% ipython --no-banner

In [1]: import numpy as np

In [2]: import numpy.linalg as la

In [3]: np.set_printoptions(suppress=True, linewidth=140)

In [4]: E = np.load("case3.npy")

In [5]: E
Out[5]: 
array([[ 6.81, -1.43, -2.2 ,  0.22, -5.14, -1.41,  0.64, -0.09, -2.35],
       [ 2.51,  0.26, -0.96,  0.46, -1.12, -0.58, -0.31, -0.01, -0.19],
       [ 0.96, -1.29, -0.25,  0.13, -1.5 , -0.21,  0.79, -0.28, -1.3 ]])

In [6]: t = np.radians(30)

In [7]: R = np.eye(9)

In [8]: R[4, 4] = R[0, 0] = np.cos(t)

In [9]: R[4, 0], R[0, 4] = -np.sin(t), np.sin(t)

In [10]: R.round(2)
Out[10]: 
array([[ 0.87,  0.  ,  0.  ,  0.  ,  0.5 ,  0.  ,  0.  ,  0.  ,  0.  ],
       [ 0.  ,  1.  ,  0.  ,  0.  ,  0.  ,  0.  ,  0.  ,  0.  ,  0.  ],
       [ 0.  ,  0.  ,  1.  ,  0.  ,  0.  ,  0.  ,  0.  ,  0.  ,  0.  ],
       [ 0.  ,  0.  ,  0.  ,  1.  ,  0.  ,  0.  ,  0.  ,  0.  ,  0.  ],
       [-0.5 ,  0.  ,  0.  ,  0.  ,  0.87,  0.  ,  0.  ,  0.  ,  0.  ],
       [ 0.  ,  0.  ,  0.  ,  0.  ,  0.  ,  1.  ,  0.  ,  0.  ,  0.  ],
       [ 0.  ,  0.  ,  0.  ,  0.  ,  0.  ,  0.  ,  1.  ,  0.  ,  0.  ],
       [ 0.  ,  0.  ,  0.  ,  0.  ,  0.  ,  0.  ,  0.  ,  1.  ,  0.  ],
       [ 0.  ,  0.  ,  0.  ,  0.  ,  0.  ,  0.  ,  0.  ,  0.  ,  1.  ]])

In [11]: B = E @ R.T

In [12]: np.round(np.abs(B - E).max(axis=0), 2)
Out[12]: array([3.48, 0.  , 0.  , 0.  , 2.72, 0.  , 0.  , 0.  , 0.  ])

In [13]: np.allclose(la.norm(E, axis=1), la.norm(B, axis=1))
Out[13]: True

In [14]: x0 = np.array([1, -1, 2, 1, 1, 0, 2, -2, 3])

In [15]: target = R @ x0

In [16]: beta, lr = np.zeros(9), 1 / la.norm(R, 2) ** 2

In [17]: for i in range(6):
    ...:     beta -= lr * R.T @ (R @ beta - target)
    ...:     if i % 1 == 0: print(i, round(la.norm(R @ beta - target), 2))
    ...: 
0 0.0
1 0.0
2 0.0
3 0.0
4 0.0
5 0.0

In [18]: round(la.cond(R), 2)
Out[18]: np.float64(1.0)

In [19]: beta
Out[19]: array([ 1., -1.,  2.,  1.,  1.,  0.,  2., -2.,  3.])

In [20]: w1 = np.array([[-2, -1, -1, 2, -1, 1],
    ...:     [1, -1, 2, 2, 1, 1],
    ...:     [-1, -2, -1, 0, -2, -2],
    ...:     [-1, -2, -1, 0, 0, 0],
    ...:     [0, 1, 1, 1, 0, 2],
    ...:     [0, -1, 0, -2, -1, 0],
    ...:     [-2, 0, -2, -2, -2, -2],
    ...:     [-1, 1, 0, 2, 1, -1],
    ...:     [-1, 2, 1, 2, 0, -2]])

In [21]: beta = np.array([0, 1, 0, 1, 1, 0])

In [22]: act = np.maximum(E @ w1 + beta, 0)

In [23]: la.matrix_rank(act)
Out[23]: np.int64(2)

In [24]: basis = np.array([[-4, -1, 0],
    ...:     [-5, 2, -3],
    ...:     [4, -5, 0],
    ...:     [2, 2, -5],
    ...:     [-4, -4, -4],
    ...:     [2, 5, 0]])

In [25]: np.round(act @ basis, 2)
Out[25]: 
array([[ 12.58,  21.61, -16.4 ],
       [ 13.08,  23.46, -41.44],
       [  0.  ,   0.  ,   0.  ]])

In [26]: w1 @ basis
Out[26]: 
array([[ 19,  18,  -3],
       [ 11,  -8, -11],
       [ 14,   0,  14],
       [ 10,   2,   6],
       [  5,   9,  -8],
       [  5,  -2,  17],
       [  0,   6,  18],
       [ -3,  -2, -17],
       [ -2,  -6, -16]])
